$ python -q
>>> import numpy as np
>>> np.set_printoptions(precision=2, suppress=True, linewidth=120, sign=" ")
>>> def rd(a):
...     return np.round(a, 2) + 0
... 
>>> J = np.array([[1, 2, 4], [3, 2, 1], [3, 2, 1], [0, 4, 5]])
>>> J
array([[ 1,  2,  4],
       [ 3,  2,  1],
       [ 3,  2,  1],
       [ 0,  4,  5]])
>>> rng = np.random.default_rng(594376)
>>> A2 = J + rng.integers(-2, 3, (4, 2)) @ rng.integers(-2, 3, (2, 3))
>>> A2
array([[-2,  2,  2],
       [-1,  7,  0],
       [ 6,  2,  3],
       [ 0,  7,  6]])
>>> A2 - J
array([[-3,  0, -2],
       [-4,  5, -1],
       [ 3,  0,  2],
       [ 0,  3,  1]])
>>> np.linalg.matrix_rank(A2 - J, tol=1e-8)
np.int64(2)
>>> lab = rng.permutation(3)
>>> A2 = J[:, lab] * rng.choice([-1, 1], 3)
>>> A2
array([[ 2,  4,  1],
       [ 2,  1,  3],
       [ 2,  1,  3],
       [ 4,  5,  0]])
>>> Uu, _, VT = np.linalg.svd(J.T @ A2)
>>> lab
array([ 1,  2,  0])
>>> rd(Uu @ VT)
array([[ 0.,  0.,  1.],
       [ 1.,  0.,  0.],
       [ 0.,  1.,  0.]])
>>> X = np.load("x.npy")
>>> X
array([[ 0.39,  0.61, -0.83],
       [ 0.4 ,  0.6 , -0.8 ]])
>>> A2 = X + rng.integers(-2, 3, (2, 1)) @ rng.integers(-2, 3, (1, 3))
>>> rd(A2)
array([[ 4.39, -1.39, -2.83],
       [-1.6 ,  1.6 ,  0.2 ]])
>>> rd(np.linalg.svd(A2 - X, compute_uv=False))
array([ 5.48,  0.  ])
>>> rd(A2 - X)
array([[ 4., -2., -2.],
       [-2.,  1.,  1.]])
>>> np.abs(A2 - X).sum(axis=1)
array([ 8.,  4.])
>>> W1 = np.array([[3, 0, 0], [1, 3, -2], [-3, -1, 0]])
>>> b = np.array([0, 7, 3])
>>> act = np.maximum(A2 @ W1 + b, 0)
>>> (act > 0).mean(axis=0)
array([ 0.5,  1. ,  0.5])
>>> np.linalg.matrix_rank(act)
np.int64(2)
>>> (act > 0).astype(int)
array([[ 1,  1,  1],
       [ 0,  1,  0]])
>>> rd(act)
array([[ 20.27,   5.66,   5.78],
       [  0.  ,  11.6 ,   0.  ]])
>>> W2 = np.array([[0, 0, 0], [1, 2, 3], [3, 1, 3]])
>>> rd(act @ W2)
array([[ 23.  ,  17.1 ,  34.32],
       [ 11.6 ,  23.2 ,  34.8 ]])
>>> (act @ W2).round(6).argmax(axis=1)
array([ 2,  2])
>>> Uu, sig, VT = np.linalg.svd(act, full_matrices=False)
>>> rd(sig)
array([ 22.1 ,  11.06])
>>> rd(Uu.T @ Uu)
array([[ 1.,  0.],
       [ 0.,  1.]])
>>> (sig > 1e-8).sum()
np.int64(2)
>>> A2 = np.array([[0, -1], [2, 5], [-3, -4]])
>>> np.einsum("ik,kj->ji", X, A2)
array([[ 3.71,  3.6 ],
       [ 5.98,  5.8 ]])
>>> np.linalg.matrix_rank(np.vstack([X, A2.T]))
np.int64(3)
>>> np.vstack([X, A2.T]).shape
(4, 3)
>>> X @ A2
array([[ 3.71,  5.98],
       [ 3.6 ,  5.8 ]])
>>> A2.T @ X.T
array([[ 3.71,  3.6 ],
       [ 5.98,  5.8 ]])
>>> rd(np.einsum("ij,ij->i", X, X))
array([ 1.21,  1.16])
>>> np.einsum("ij->j", X)
array([ 0.79,  1.21, -1.63])
>>> A = np.loadtxt("m.csv", delimiter=",")
>>> A
array([[-6.,  0.,  0.],
       [ 7.,  3.,  0.],
       [ 7.,  4.,  7.]])
>>> lab = rng.permutation(3)
>>> lab
array([ 1,  2,  0])
>>> A2 = A[lab][:, lab]
>>> A2
array([[ 3.,  0.,  7.],
       [ 4.,  7.,  7.],
       [ 0.,  0., -6.]])
>>> rd(np.linalg.det(A2)), rd(np.linalg.det(A[lab]))
(np.float64(-126.0), np.float64(-126.0))
>>> np.allclose(A2, A)
False
>>> F = np.load("mat.npy")
>>> F
array([[ 3,  2,  1,  1],
       [ 1,  3,  2,  1],
       [ 1,  1,  3,  2],
       [ 2,  1,  1,  3]])
>>> F @ (-1.0) ** np.arange(4)
array([ 1., -1.,  1., -1.])
>>> F @ np.ones(4)
array([ 7.,  7.,  7.,  7.])
>>> np.fft.fft(F[0])
array([ 7.+0.j,  2.-1.j,  1.+0.j,  2.+1.j])
>>> (F @ F)[0]
array([ 14,  14,  11,  10])
>>> A2 = F / np.sqrt((F ** 2).mean(axis=1, keepdims=True))
>>> np.linalg.matrix_rank(F - F.mean(axis=1, keepdims=True))
np.int64(3)
>>> np.linalg.matrix_rank(A2) == np.linalg.matrix_rank(F)
np.True_
>>> F - F.mean(axis=1, keepdims=True)
array([[ 1.25,  0.25, -0.75, -0.75],
       [-0.75,  1.25,  0.25, -0.75],
       [-0.75, -0.75,  1.25,  0.25],
       [ 0.25, -0.75, -0.75,  1.25]])
>>> q, _ = np.linalg.qr(np.array([[0.4, 0.3, 0.6],
...     [0.9, 0.9, -0.9],
...     [-2.1, -0.6, -2.4],
...     [-0.9, 0.2, 0.0]]))
>>> M = q @ q.T
>>> rd(M)
array([[ 0.15,  0.07, -0.24,  0.25],
       [ 0.07,  0.99,  0.02, -0.02],
       [-0.24,  0.02,  0.93,  0.07],
       [ 0.25, -0.02,  0.07,  0.93]])
>>> Uu, sig, VT = np.linalg.svd(M)
>>> evecs = VT[:(sig > 1e-8).sum()]
>>> vec = M[1] + -1 * M[3] + rng.integers(2) * np.eye(4)[2]
>>> rd(vec)
array([-0.18,  1.01, -0.05, -0.95])
>>> rd(evecs.T @ evecs)
array([[ 0.15,  0.07, -0.24,  0.25],
       [ 0.07,  0.99,  0.02, -0.02],
       [-0.24,  0.02,  0.93,  0.07],
       [ 0.25, -0.02,  0.07,  0.93]])
>>> rd(np.diag(evecs.T @ evecs))
array([ 0.15,  0.99,  0.93,  0.93])
>>> rd(np.linalg.norm(M) ** 2 / np.linalg.norm(M, 2) ** 2)
np.float64(3.0)
>>> np.linalg.norm(M, axis=1).argmax()
np.int64(1)
>>> rd(M[2] @ M[3])
np.float64(0.07)
>>> rd(np.linalg.norm(M, 1)), rd(np.linalg.norm(M, np.inf))
(np.float64(1.27), np.float64(1.27))
>>> rd(np.linalg.norm(M, axis=1))
array([ 0.38,  1.  ,  0.97,  0.96])
>>> rd(np.linalg.norm(M, axis=0))
array([ 0.38,  1.  ,  0.97,  0.96])
>>> f, r1 = M[2], M[0]
>>> rd(f @ f)
np.float64(0.93)
>>> rd(f @ r1)
np.float64(-0.24)
>>> pr = (f @ r1) / (f @ f) * f
>>> np.linalg.matrix_rank(np.outer(f, r1))
np.int64(1)
>>> rd((r1 - pr) @ f)
np.float64(0.0)
>>> W0 = np.load("sample7.npy")
>>> W0
array([[-4.,  4.,  0.],
       [-1., -5.,  0.],
       [ 0.,  0.,  4.]])
>>> A2 = W0 / np.linalg.norm(W0, axis=1, keepdims=True)
>>> gram = A2 @ A2.T
>>> rd(np.linalg.norm(A2, axis=1))
array([ 1.,  1.,  1.])
>>> rd(gram)
array([[ 1.  , -0.55,  0.  ],
       [-0.55,  1.  ,  0.  ],
       [ 0.  ,  0.  ,  1.  ]])
>>> (np.abs(gram) > 0.9).astype(int)
array([[ 1,  0,  0],
       [ 0,  1,  0],
       [ 0,  0,  1]])
>>> vec = np.array([-2, -3, 1])
>>> target = W0 @ vec
>>> b, lr = np.zeros(3), 1 / np.linalg.norm(W0, 2) ** 2
>>> for i in range(150):
...     b -= lr * W0.T @ (W0 @ b - target)
...     if i % 50 == 0: print(i, round(np.linalg.norm(W0 @ b - target), 2))
... 
0 8.0
50 0.0
100 0.0
>>> rd(np.linalg.cond(W0))
np.float64(1.89)
>>> gram = W0.T @ W0
>>> np.allclose(gram, gram.T)
True
>>> np.linalg.matrix_rank(gram)
np.int64(3)
>>> np.diag(gram)
array([ 17.,  41.,  16.])
>>> gram
array([[ 17., -11.,   0.],
       [-11.,  41.,   0.],
       [  0.,   0.,  16.]])
>>> lab = rng.permutation(3)
>>> A2 = W0[:, lab] * rng.choice([-1, 1], 3)
>>> A2
array([[ 4.,  4.,  0.],
       [ 1., -5.,  0.],
       [-0.,  0.,  4.]])
>>> Uu, _, VT = np.linalg.svd(W0.T @ A2)
>>> rd(Uu @ VT)
array([[-1.,  0.,  0.],
       [ 0.,  1.,  0.],
       [ 0.,  0.,  1.]])
>>> lab
array([ 0,  1,  2])
>>> rd(np.linalg.lstsq(W0, A2)[0])
array([[-1.,  0.,  0.],
       [ 0.,  1.,  0.],
       [ 0.,  0.,  1.]])
>>> T = np.stack([A2, 3 * A2, A2[::-1]])
>>> T.sum(axis=0)
array([[ 16.,  16.,   4.],
       [  5., -25.,   0.],
       [  4.,   4.,  16.]])
>>> K = np.triu(rng.random((2, 2)) < 1.2, 1).astype(int)
>>> K = K + K.T
>>> K
array([[ 0,  1],
       [ 1,  0]])
>>> np.all(np.linalg.eigvalsh(K) > 0)
np.False_
>>> np.trace(K @ K @ K) // 6
np.int64(0)
>>> K @ K
array([[ 1,  0],
       [ 0,  1]])
>>> L = np.diag(K.sum(axis=1)) - K
>>> L
array([[ 1, -1],
       [-1,  1]])
>>> round(np.linalg.det(L[1:, 1:]))
1
